$ python3 -q
>>> import numpy as np
>>> import numpy.linalg as la
>>> np.set_printoptions(suppress=True, linewidth=160)
>>> m1 = np.load("run5.npy")
>>> m1
array([[ 0,  0,  0,  0, -1,  1],
       [ 0,  0,  0,  3, -1,  2],
       [ 0,  0,  0, -2,  0,  1],
       [ 0,  0,  0,  0,  2,  3],
       [ 0,  0,  0,  0,  0,  3],
       [ 0,  0,  0,  0,  0,  0]])
>>> left, s, Vt = la.svd(m1)
>>> V = Vt[:(s > 1e-8).sum()]
>>> rng = np.random.default_rng(146419)
>>> vec = m1[4] + -2 * m1[5] + rng.integers(2) * np.eye(6)[5]
>>> vec
array([0., 0., 0., 0., 0., 4.])
>>> la.matrix_rank(np.vstack([m1, vec]))
np.int64(3)
>>> np.round(la.norm(vec - V.T @ V @ vec), 2)
np.float64(0.0)
>>> rk = la.matrix_rank(m1)
>>> rk
np.int64(3)
>>> N = la.svd(m1)[2][rk:].T
>>> [int(la.matrix_rank(m1[:, :j + 1])) for j in range(6)]
[0, 0, 0, 1, 2, 3]
>>> [int(la.matrix_rank(m1[:i])) for i in range(1, len(m1) + 1)]
[1, 2, 3, 3, 3, 3]
>>> [int(la.matrix_rank(np.delete(m1, i, axis=0))) for i in range(6)]
[3, 3, 3, 3, 3, 3]
>>> N.shape
(6, 3)
>>> np.round(N @ N.T, 2) + 0
array([[1., 0., 0., 0., 0., 0.],
       [0., 1., 0., 0., 0., 0.],
       [0., 0., 1., 0., 0., 0.],
       [0., 0., 0., 0., 0., 0.],
       [0., 0., 0., 0., 0., 0.],
       [0., 0., 0., 0., 0., 0.]])
>>> round(float(la.norm(m1[3], 1)), 2), round(la.norm(m1[3], np.inf), 2)
(5.0, np.float64(3.0))
>>> round(float(la.norm(m1[3] - m1[2])), 2)
3.46
>>> np.round(la.norm(m1, axis=0), 2)
array([0.  , 0.  , 0.  , 3.61, 2.45, 4.9 ])
>>> feats = np.load("data.npy")
>>> feats
array([[ 0.,  4.,  1.,  1., -3.,  4.,  0.],
       [-1.,  3.,  1., -5.,  5.,  3.,  0.],
       [ 3., -4., -2., -5., -5.,  1.,  0.],
       [-3.,  1., -3., -3.,  4., -1.,  0.],
       [-2., -3.,  1., -2., -1., -3.,  0.],
       [-3.,  0., -4.,  3., -1., -2.,  0.],
       [ 0.,  0.,  0.,  0.,  0.,  0., -1.]])
>>> vec = np.array([0, -2, -1, 1, -1, -2, 2])
>>> rhs = feats @ vec
>>> c, lr = np.zeros(7), 1 / la.norm(feats, 2) ** 2
>>> for i in range(20):
...     c -= lr * feats.T @ (feats @ c - rhs)
...     if i % 5 == 0: print(i, round(la.norm(feats @ c - rhs), 2))
... 
0 6.66
5 2.01
10 1.85
15 1.75
>>> c.round(2)
array([-0.05, -2.02, -0.98,  1.  , -1.01, -1.98,  0.33])
>>> vec = np.array([-2, 2, -3, -2, 3, 0, 0])
>>> a = np.maximum(feats @ vec, 0)
>>> np.maximum(feats @ vec, 0) - np.maximum(-feats @ vec, 0)
array([ -6.,  30., -13.,  35.,  -4.,   9.,   0.])
>>> np.round(np.tanh(feats @ vec), 2)
array([-1.,  1., -1.,  1., -1.,  1.,  0.])
>>> feats * (a > 1e-9)[:, None]
array([[ 0.,  0.,  0.,  0., -0.,  0.,  0.],
       [-1.,  3.,  1., -5.,  5.,  3.,  0.],
       [ 0., -0., -0., -0., -0.,  0.,  0.],
       [-3.,  1., -3., -3.,  4., -1.,  0.],
       [-0., -0.,  0., -0., -0., -0.,  0.],
       [-3.,  0., -4.,  3., -1., -2.,  0.],
       [ 0.,  0.,  0.,  0.,  0.,  0., -0.]])
>>> lab = rng.permutation(7)
>>> lab
array([0, 2, 6, 1, 3, 4, 5])
>>> other = feats[lab][:, lab]
>>> np.allclose(other, feats)
False
>>> np.round(la.det(other), 2), round(float(la.det(feats[lab])), 2)
(np.float64(-5574.0), 5574.0)
>>> np.round(np.sort(np.abs(la.eigvals(other))), 2)
array([1.  , 2.28, 2.28, 3.29, 6.19, 7.25, 7.25])
>>> np.round(np.sort(np.abs(la.eigvals(feats))), 2)
array([1.  , 2.28, 2.28, 3.29, 6.19, 7.25, 7.25])
>>> np.allclose(feats @ feats.T, feats.T @ feats)
False
>>> (feats - feats.T) / 2
array([[ 0. ,  2.5, -1. ,  2. , -0.5,  3.5,  0. ],
       [-2.5,  0. ,  2.5, -3. ,  4. ,  1.5,  0. ],
       [ 1. , -2.5,  0. , -1. , -3. ,  2.5,  0. ],
       [-2. ,  3. ,  1. ,  0. ,  3. , -2. ,  0. ],
       [ 0.5, -4. ,  3. , -3. ,  0. , -1. ,  0. ],
       [-3.5, -1.5, -2.5,  2. ,  1. ,  0. ,  0. ],
       [ 0. ,  0. ,  0. ,  0. ,  0. ,  0. ,  0. ]])
>>> mat = np.load("block13.npy")
>>> mat
array([[0, 1, 1, 0, 0, 0],
       [1, 0, 1, 0, 0, 0],
       [1, 1, 0, 0, 0, 0],
       [0, 0, 0, 0, 1, 1],
       [0, 0, 0, 1, 0, 1],
       [0, 0, 0, 1, 1, 0]])
>>> np.all(la.eigvalsh(mat) > 0)
np.False_
>>> round(float(la.eigvalsh(mat).min()), 2)
-1.0
>>> lab = rng.permutation(6)
>>> other = mat[:, lab] * rng.choice([-1, 1], 6)
>>> other
array([[ 0, -1,  0,  1,  0,  0],
       [ 1,  0,  0,  1,  0,  0],
       [ 1, -1,  0,  0,  0,  0],
       [ 0,  0, -1,  0, -1,  0],
       [ 0,  0, -1,  0,  0,  1],
       [ 0,  0,  0,  0, -1,  1]])
>>> left, _, Vt = la.svd(mat.T @ other)
>>> np.round(left @ Vt, 2) + 0
array([[ 1.,  0.,  0.,  0.,  0.,  0.],
       [ 0., -1.,  0.,  0.,  0.,  0.],
       [ 0.,  0.,  0.,  1.,  0.,  0.],
       [ 0.,  0.,  0.,  0.,  0.,  1.],
       [ 0.,  0.,  0.,  0., -1.,  0.],
       [ 0.,  0., -1.,  0.,  0.,  0.]])
>>> lab
array([0, 1, 5, 2, 4, 3])
>>> np.round(la.lstsq(mat, other)[0], 2) + 0
array([[ 1.,  0.,  0.,  0.,  0.,  0.],
       [ 0., -1.,  0.,  0.,  0.,  0.],
       [ 0.,  0.,  0.,  1.,  0.,  0.],
       [ 0.,  0.,  0.,  0.,  0.,  1.],
       [ 0.,  0.,  0.,  0., -1.,  0.],
       [ 0.,  0., -1.,  0.,  0.,  0.]])
